>>> import numpy as np
>>> np.set_printoptions(precision=1, suppress=True, linewidth=120, floatmode="fixed")
>>> rd = lambda a: np.round(a, 1) + 0
>>> W0 = np.loadtxt("a.csv", delimiter=",")
>>> print(rd(W0))
[[0.3 0.3 0.3 0.0]
 [0.0 0.5 0.0 0.5]
 [0.0 0.0 1.0 0.0]
 [0.0 0.0 0.0 1.0]]
>>> other = W0 / np.sqrt((W0 ** 2).mean(axis=1, keepdims=True))
>>> print(np.linalg.matrix_rank(W0 - W0.mean(axis=1, keepdims=True)))
3
>>> feats = np.loadtxt("block6.csv", delimiter=",")
>>> print(feats)
[[13.0  0.0  5.0  1.0 -2.0 -4.0]
 [-2.0 27.0  2.0  2.0 -5.0  0.0]
 [ 5.0 -2.0 29.0  2.0  2.0 -5.0]
 [ 1.0  5.0  1.0 39.0  3.0  0.0]
 [ 0.0  0.0  0.0 -3.0 22.0  5.0]
 [-4.0 -4.0 -1.0  4.0  1.0  9.0]]
>>> O, Rm = np.linalg.qr(feats)
>>> print(np.allclose(Rm.T @ Rm, feats.T @ feats))
True
>>> print(rd(O.T @ O))
[[1.0 0.0 0.0 0.0 0.0 0.0]
 [0.0 1.0 0.0 0.0 0.0 0.0]
 [0.0 0.0 1.0 0.0 0.0 0.0]
 [0.0 0.0 0.0 1.0 0.0 0.0]
 [0.0 0.0 0.0 0.0 1.0 0.0]
 [0.0 0.0 0.0 0.0 0.0 1.0]]
>>> print(rd(np.trace(O @ O.T)))
6.0
>>> print(O.shape, Rm.shape)
(6, 6) (6, 6)
>>> U, s, Vt = np.linalg.svd(feats, full_matrices=False)
>>> print(U.shape, s.shape, Vt.shape)
(6, 6) (6,) (6, 6)
>>> print(rd(U.T @ U))
[[1.0 0.0 0.0 0.0 0.0 0.0]
 [0.0 1.0 0.0 0.0 0.0 0.0]
 [0.0 0.0 1.0 0.0 0.0 0.0]
 [0.0 0.0 0.0 1.0 0.0 0.0]
 [0.0 0.0 0.0 0.0 1.0 0.0]
 [0.0 0.0 0.0 0.0 0.0 1.0]]
>>> print(rd(Vt @ Vt.T))
[[1.0 0.0 0.0 0.0 0.0 0.0]
 [0.0 1.0 0.0 0.0 0.0 0.0]
 [0.0 0.0 1.0 0.0 0.0 0.0]
 [0.0 0.0 0.0 1.0 0.0 0.0]
 [0.0 0.0 0.0 0.0 1.0 0.0]
 [0.0 0.0 0.0 0.0 0.0 1.0]]
>>> print(rd(np.cumsum(s ** 2) / np.sum(s ** 2)))
[0.4 0.6 0.8 0.9 1.0 1.0]
>>> print(rd(U.T @ feats @ Vt.T))
[[40.4  0.0  0.0  0.0  0.0  0.0]
 [ 0.0 31.2  0.0  0.0  0.0  0.0]
 [ 0.0  0.0 28.1  0.0  0.0  0.0]
 [ 0.0  0.0  0.0 22.0  0.0  0.0]
 [ 0.0  0.0  0.0  0.0 13.0  0.0]
 [ 0.0  0.0  0.0  0.0  0.0  6.5]]
>>> print(rd(np.sqrt((s ** 2).sum())), rd(np.linalg.norm(feats)))
64.0 64.0
>>> print(rd(s))
[40.4 31.2 28.1 22.0 13.0  6.5]
>>> print(rd(np.abs(Vt[0])))
[0.0 0.3 0.1 1.0 0.0 0.0]
>>> print(rd(s / s[0]))
[1.0 0.8 0.7 0.5 0.3 0.2]
>>> print(np.allclose(feats, feats.T))
False
>>> other = feats[0, 0] * feats[1:] - np.outer(feats[1:, 0], feats[0])
>>> print(other)
[[  0.0 351.0  36.0  28.0 -69.0  -8.0]
 [  0.0 -26.0 352.0  21.0  36.0 -45.0]
 [  0.0  65.0   8.0 506.0  41.0   4.0]
 [  0.0   0.0   0.0 -39.0 286.0  65.0]
 [  0.0 -52.0   7.0  56.0   5.0 101.0]]
>>> print(np.linalg.matrix_rank(other), np.linalg.matrix_rank(feats))
5 6
>>> other = np.array([[3, 0, 2], [-1, -2, -3], [-1, 2, 0]])
>>> M = np.triu(other)
>>> print(M)
[[ 3  0  2]
 [ 0 -2 -3]
 [ 0  0  0]]
>>> print(np.unique(M.round(6), axis=0).shape)
(3, 3)
>>> print(np.allclose(M[:-1].T @ np.linalg.lstsq(M[:-1].T, M[-1])[0], M[-1]))
True
>>> print(rd(M @ np.linalg.pinv(M) @ M))
[[ 3.0  0.0  2.0]
 [ 0.0 -2.0 -3.0]
 [ 0.0  0.0  0.0]]
>>> print(np.linalg.lstsq(M[:-1].T, M[-1])[2])
2
>>> J = np.loadtxt("sample0.csv", delimiter=",")
>>> print(J)
[[14.0 -7.0 28.0  2.0 -1.0  4.0]
 [ 0.0 28.0 35.0  0.0  4.0  5.0]
 [35.0 28.0  7.0  5.0  4.0  1.0]
 [16.0 -8.0 32.0 16.0 -8.0 32.0]
 [ 0.0 32.0 40.0  0.0 32.0 40.0]
 [40.0 32.0  8.0 40.0 32.0  8.0]]
>>> blk = np.stack([J, 2 * J, J[::-1]])
>>> print(blk.sum(axis=0))
[[ 82.0  11.0  92.0  46.0  29.0  20.0]
 [  0.0 116.0 145.0   0.0  44.0  55.0]
 [121.0  76.0  53.0  31.0   4.0  35.0]
 [ 83.0   4.0 103.0  53.0 -20.0  97.0]
 [  0.0 124.0 155.0   0.0 100.0 125.0]
 [134.0  89.0  52.0 122.0  95.0  28.0]]
>>> print((blk @ J.T).shape)
(3, 6, 6)
>>> print(blk.shape)
(3, 6, 6)
>>> print(np.einsum("bij,cij->bc", blk, blk))
[[18512.0 37024.0  7808.0]
 [37024.0 74048.0 15616.0]
 [ 7808.0 15616.0 18512.0]]
>>> F = np.load("m.npy")
>>> print(F)
[[ 1 -1  1 -1]
 [ 1  0  0  0]
 [ 1  1  1  1]]
>>> print(np.linalg.norm(F, axis=1).argmax())
0
>>> print(rd(np.linalg.norm(F[2], 1)), rd(np.linalg.norm(F[2], np.inf)))
4.0 1.0
>>> print(rd(np.linalg.norm(F[2] - F[0])))
2.8
>>> print(rd(np.linalg.norm(F, "nuc")))
4.8
>>> print(rd(np.linalg.norm(F, axis=1)))
[2.0 1.0 2.0]
>>> U, s, Vt = np.linalg.svd(F, full_matrices=False)
>>> print(np.allclose(U * s @ Vt, F))
True
>>> print(rd(np.cumsum(s ** 2) / np.sum(s ** 2)))
[0.5 1.0 1.0]
>>> print(np.sqrt((s ** 2).sum()), rd(np.linalg.norm(F)))
3.0 3.0
>>> print(rd(s / s[0]))
[1.0 0.9 0.3]
>>> print((s > 1e-8).sum())
3
>>> print(np.linalg.matrix_rank(F))
3
>>> print(F.sum(axis=0))
[3 0 2 0]
>>> print(np.abs(F).max())
1
>>> m1 = np.array([[5, 3, 3, 3, 5],
...     [3, 5, 3, 3, 3],
...     [3, 3, 5, 3, 3],
...     [3, 3, 3, 5, 3],
...     [5, 3, 3, 3, 5]])
>>> print(m1)
[[5 3 3 3 5]
 [3 5 3 3 3]
 [3 3 5 3 3]
 [3 3 3 5 3]
 [5 3 3 3 5]]
>>> other = m1[0, 0] * m1[1:] - np.outer(m1[1:, 0], m1[0])
>>> print(other)
[[ 0 16  6  6  0]
 [ 0  6 16  6  0]
 [ 0  6  6 16  0]
 [ 0  0  0  0  0]]
>>> print(np.linalg.matrix_rank(other), np.linalg.matrix_rank(m1))
3 4
>>> print(np.linalg.lstsq(m1[:-1].T, m1[-1])[2])
4
>>> print(np.allclose(m1[:-1].T @ np.linalg.lstsq(m1[:-1].T, m1[-1])[0], m1[-1]))
True
>>> print(rd(np.trace(np.linalg.pinv(m1) @ m1)))
4.0
>>> data = np.loadtxt("case5.csv", delimiter=",")
>>> print(rd(data))
[[ 0.3  0.1  0.6 -0.2  0.0 -0.4]
 [-1.2 -0.5 -2.7  0.8  0.0  1.7]
 [ 1.0  0.4  2.4 -0.8  0.0 -1.5]]
>>> print(np.argsort(-np.linalg.norm(data, axis=0).round(6), kind="stable")[:3])
[2 5 0]
>>> print(np.abs(np.diag(np.linalg.qr(data)[1])) > 1e-9)
[ True False False]
>>> print(np.linalg.lstsq(data[:-1].T, data[-1])[2])
1
>>> print(rd(np.trace(np.linalg.pinv(data) @ data)))
1.0
>>> print(rd(data @ np.linalg.pinv(data) @ data))
[[ 0.3  0.1  0.6 -0.2  0.0 -0.4]
 [-1.2 -0.5 -2.7  0.8  0.0  1.7]
 [ 1.0  0.4  2.4 -0.7  0.0 -1.5]]
